>>> import numpy as np
>>> np.set_printoptions(precision=1, suppress=True, linewidth=200, sign=" ")
>>> rnd = lambda a: np.round(a, 1) + 0
>>> K = np.array([[-2, 2, 0, -1, 2, 0, -3, 3, 3, 0, -2, -2, -3, 1],
...     [2, -2, 2, 0, -1, -2, 3, 3, 0, 2, 1, -3, 3, 3],
...     [-2, 0, 0, 2, 3, 0, 3, -3, -1, -1, -1, -2, 2, -1],
...     [0, 1, -1, -1, 0, 2, 2, 2, 0, -3, 3, 2, 2, 0],
...     [-1, -3, -1, -3, 3, -1, -3, 3, -1, 2, 1, -3, 2, 3],
...     [2, 3, 0, 3, -3, 3, -2, 2, -1, -2, -2, -3, 0, -2],
...     [-2, 3, 3, 2, -3, -1, -2, 0, 1, -2, 1, 2, -1, -2],
...     [0, -2, 2, 1, 1, -2, -3, -2, -3, 3, 1, 0, -3, 2],
...     [1, 2, 3, 2, 1, 3, -3, 3, -1, -2, -1, -1, 1, -1],
...     [2, 1, 0, -2, -3, -1, 1, 0, 0, 0, 2, 0, 2, -2],
...     [-3, 2, 0, -2, -2, -3, 3, -3, -1, -1, 3, 3, -2, -2],
...     [-3, -1, 3, 1, 0, 2, 2, 3, 0, -1, 2, 3, -3, -3]])
>>> K
array([[-2,  2,  0, -1,  2,  0, -3,  3,  3,  0, -2, -2, -3,  1],
       [ 2, -2,  2,  0, -1, -2,  3,  3,  0,  2,  1, -3,  3,  3],
       [-2,  0,  0,  2,  3,  0,  3, -3, -1, -1, -1, -2,  2, -1],
       [ 0,  1, -1, -1,  0,  2,  2,  2,  0, -3,  3,  2,  2,  0],
       [-1, -3, -1, -3,  3, -1, -3,  3, -1,  2,  1, -3,  2,  3],
       [ 2,  3,  0,  3, -3,  3, -2,  2, -1, -2, -2, -3,  0, -2],
       [-2,  3,  3,  2, -3, -1, -2,  0,  1, -2,  1,  2, -1, -2],
       [ 0, -2,  2,  1,  1, -2, -3, -2, -3,  3,  1,  0, -3,  2],
       [ 1,  2,  3,  2,  1,  3, -3,  3, -1, -2, -1, -1,  1, -1],
       [ 2,  1,  0, -2, -3, -1,  1,  0,  0,  0,  2,  0,  2, -2],
       [-3,  2,  0, -2, -2, -3,  3, -3, -1, -1,  3,  3, -2, -2],
       [-3, -1,  3,  1,  0,  2,  2,  3,  0, -1,  2,  3, -3, -3]])
>>> r0, v = K[4], K[3]
>>> r0 @ v
np.int64(-6)
>>> pr = (r0 @ v) / (r0 @ r0) * r0
>>> rnd(v - pr)
array([-0.1,  0.8, -1.1, -1.2,  0.2,  1.9,  1.8,  2.2, -0.1, -2.8,  3.1,  1.8,  2.2,  0.2])
>>> np.linalg.matrix_rank(np.outer(r0, v))
np.int64(1)
>>> rnd(np.linalg.norm(r0 + v) ** 2 + np.linalg.norm(r0 - v) ** 2)
np.float64(234.0)
>>> W = np.array([[2, 0, -1, 2],
...     [3, -1, 0, 2],
...     [-3, 1, -2, -3],
...     [3, 3, 3, -3],
...     [0, 0, -1, -1],
...     [-2, -2, 0, 0],
...     [0, 3, 1, -1],
...     [-3, -3, 1, 2],
...     [3, 1, 2, -1],
...     [-2, -3, 3, 0],
...     [1, 3, 2, 3],
...     [1, 2, 3, -2],
...     [0, -2, 3, 0],
...     [2, 0, 2, -2]])
>>> beta = np.array([-6, 1, -7, 6])
>>> H = np.maximum(K @ W + beta, 0)
>>> H
array([[  0,   0,   0,   9],
       [  0,   0,   8,   7],
       [  0,  16,   0,   0],
       [  0,  10,   5,  21],
       [  0,   0,   0,  20],
       [  0,   0,   0,  21],
       [  4,  19,   0,   0],
       [  0,   6,   0,   0],
       [  0,   0,   0,   7],
       [  0,   1,   0,  30],
       [  4,  38,   0,  11],
       [  0,  22,   0,   0]])
>>> rnd((H > 0).mean(axis=0))
array([ 0.2,  0.6,  0.2,  0.7])
>>> Z = np.array([[0, 1], [0, 0], [0, 0], [0, 2]])
>>> (H @ Z).round(6).argmax(axis=1)
array([ 1,  1,  0,  1,  1,  1,  1,  0,  1,  1,  1,  0])
>>> H @ Z
array([[  0,  18],
       [  0,  14],
       [  0,   0],
       [  0,  42],
       [  0,  40],
       [  0,  42],
       [  0,   4],
       [  0,   0],
       [  0,  14],
       [  0,  60],
       [  0,  26],
       [  0,   0]])
